% python3 -q
>>> import numpy as np
>>> np.set_printoptions(precision=2, suppress=True, linewidth=140, sign=" ")
>>> rd = lambda a: np.round(a, 2) + 0
>>> X = np.abs(np.array([[1, 1, 2, 1], [1, 1, 2, 0], [0, 2, 0, 2], [1, 1, 0, 2]])) + np.eye(4)
>>> X = X / X.sum(axis=1, keepdims=True)
>>> rd(X)
array([[ 0.33,  0.17,  0.33,  0.17],
       [ 0.2 ,  0.4 ,  0.4 ,  0.  ],
       [ 0.  ,  0.4 ,  0.2 ,  0.4 ],
       [ 0.2 ,  0.2 ,  0.  ,  0.6 ]])
>>> x0 = np.array([0, 3, 2, 1])
>>> h = np.maximum(X @ x0, 0)
>>> rd(X.T @ h)
array([ 1.08,  2.06,  1.64,  1.74])
>>> rd(np.tanh(X @ x0))
array([ 0.87,  0.96,  0.96,  0.83])
>>> np.maximum(X @ (3 * x0), 0)
array([ 4. ,  6. ,  6. ,  3.6])
>>> rd(np.linalg.norm(X, 1)), rd(np.linalg.norm(X, np.inf))
(np.float64(1.17), np.float64(1.0))
>>> rd(np.linalg.norm(X, axis=1))
array([ 0.53,  0.6 ,  0.6 ,  0.66])
>>> rd(np.linalg.norm(X, axis=0))
array([ 0.44,  0.62,  0.56,  0.74])
>>> B = np.linalg.inv(X)
>>> rd(np.linalg.det(X) * np.linalg.det(B))
np.float64(1.0)
>>> rd(X @ B)
array([[ 1.,  0.,  0.,  0.],
       [ 0.,  1.,  0.,  0.],
       [ 0.,  0.,  1.,  0.],
       [ 0.,  0.,  0.,  1.]])
>>> rd(np.linalg.det(X) * B)
array([[-0.02,  0.04, -0.05,  0.04],
       [-0.06,  0.06, -0.03,  0.03],
       [ 0.06, -0.05,  0.05, -0.05],
       [ 0.02, -0.03,  0.03, -0.01]])
>>> rd(B)
array([[-1.5 ,  3.75, -5.  ,  3.75],
       [-5.25,  5.62, -2.5 ,  3.12],
       [ 6.  , -5.  ,  5.  , -5.  ],
       [ 2.25, -3.12,  2.5 , -0.62]])
>>> rd(np.linalg.slogdet(X)[0])
np.float64(1.0)
>>> T = np.stack([X, -1 * X, X[::-1]])
>>> rd(T.sum(axis=0))
array([[ 0.2 ,  0.2 ,  0.  ,  0.6 ],
       [ 0.  ,  0.4 ,  0.2 ,  0.4 ],
       [ 0.2 ,  0.4 ,  0.4 ,  0.  ],
       [ 0.33,  0.17,  0.33,  0.17]])
>>> rd(np.linalg.det(T))
array([ 0.01,  0.01,  0.01])
>>> rd(np.einsum("bij,cij->bc", T, T))
array([[ 1.44, -1.44,  0.88],
       [-1.44,  1.44, -0.88],
       [ 0.88, -0.88,  1.44]])
>>> np.linalg.matrix_rank(T)
array([ 4,  4,  4])
>>> hat = np.triu(np.array([[3, -5, 0, -5], [-1, 2, 2, 5], [1, -2, -5, -1], [3, -5, 2, 2]]), 1) + np.eye(4)
>>> B = hat @ X @ np.linalg.inv(hat)
>>> rd(np.poly(B))
array([ 1.  , -1.53,  0.61, -0.09,  0.01])
>>> rd(np.trace(B)), rd(np.trace(X))
(np.float64(1.53), np.float64(1.53))
>>> rd(np.linalg.det(B))
np.float64(0.01)
>>> M = np.load("m.npy")
>>> M
array([[-1.5 ,  0.6 , -1.9 , -0.3 ],
       [-0.6 , -0.2 ,  0.4 , -0.8 ],
       [-0.9 ,  1.4 ,  0.6 ,  0.9 ],
       [ 0.03,  0.02,  0.48,  0.73],
       [ 0.1 ,  0.  ,  0.5 ,  0.8 ],
       [ 0.  ,  0.2 ,  1.9 ,  0.6 ],
       [ 1.  ,  0.  , -0.5 ,  1.6 ]])
>>> W1 = np.array([[2, 1, 2], [-1, -2, 0], [1, 0, 1], [-1, 2, -2]])
>>> beta = np.array([4, -3, -4])
>>> act = np.maximum(M @ W1 + beta, 0)
>>> (act > 0).astype(int)
array([[ 0,  0,  0],
       [ 1,  0,  0],
       [ 1,  0,  0],
       [ 1,  0,  0],
       [ 1,  0,  0],
       [ 1,  0,  0],
       [ 1,  1,  0]])
>>> rd(act)
array([[ 0.  ,  0.  ,  0.  ],
       [ 4.2 ,  0.  ,  0.  ],
       [ 0.5 ,  0.  ,  0.  ],
       [ 3.79,  0.  ,  0.  ],
       [ 3.9 ,  0.  ,  0.  ],
       [ 5.1 ,  0.  ,  0.  ],
       [ 3.9 ,  1.2 ,  0.  ]])
>>> cent = np.array([[-1, -8], [-2, -3], [-2, -9]])
>>> (act @ cent).round(6).argmax(axis=1)
array([ 0,  0,  0,  0,  0,  0,  0])
>>> rd(act @ cent)
array([[  0.  ,   0.  ],
       [ -4.2 , -33.6 ],
       [ -0.5 ,  -4.  ],
       [ -3.79, -30.32],
       [ -3.9 , -31.2 ],
       [ -5.1 , -40.8 ],
       [ -6.3 , -34.8 ]])
>>> rng = np.random.default_rng(1426)
>>> z = rng.permutation(4)
>>> B = M[:, z] * rng.choice([-1, 1], 4)
>>> B
array([[ 0.6 ,  0.3 ,  1.9 , -1.5 ],
       [-0.2 ,  0.8 , -0.4 , -0.6 ],
       [ 1.4 , -0.9 , -0.6 , -0.9 ],
       [ 0.02, -0.73, -0.48,  0.03],
       [ 0.  , -0.8 , -0.5 ,  0.1 ],
       [ 0.2 , -0.6 , -1.9 ,  0.  ],
       [ 0.  , -1.6 ,  0.5 ,  1.  ]])
>>> Uu, _, Vh = np.linalg.svd(M.T @ B)
>>> z
array([ 1,  3,  2,  0])
>>> Uu, sig, Vh = np.linalg.svd(M, full_matrices=False)
>>> rd(Uu.T @ Uu)
array([[ 1.,  0.,  0.,  0.],
       [ 0.,  1.,  0.,  0.],
       [ 0.,  0.,  1.,  0.],
       [ 0.,  0.,  0.,  1.]])
>>> rd(np.abs(Vh[0]))
array([ 0.37,  0.01,  0.8 ,  0.46])
>>> rd(Vh @ Vh.T)
array([[ 1.,  0.,  0.,  0.],
       [ 0.,  1.,  0.,  0.],
       [ 0.,  0.,  1.,  0.],
       [ 0.,  0.,  0.,  1.]])
>>> (sig > 1e-8).sum()
np.int64(4)
>>> B = np.c_[M[:, :2] @ np.array([[1, 1], [0, 1]]), np.array([1, 9, 0, -8, 0, -9, -6])]
>>> rd(B)
array([[-1.5 , -0.9 ,  1.  ],
       [-0.6 , -0.8 ,  9.  ],
       [-0.9 ,  0.5 ,  0.  ],
       [ 0.03,  0.05, -8.  ],
       [ 0.1 ,  0.1 ,  0.  ],
       [ 0.  ,  0.2 , -9.  ],
       [ 1.  ,  1.  , -6.  ]])
>>> np.linalg.matrix_rank(B)
np.int64(3)
>>> np.linalg.matrix_rank(np.c_[M, B])
np.int64(5)
>>> rd(np.linalg.lstsq(M, B[:, 0])[0])
array([ 1.,  0.,  0.,  0.])
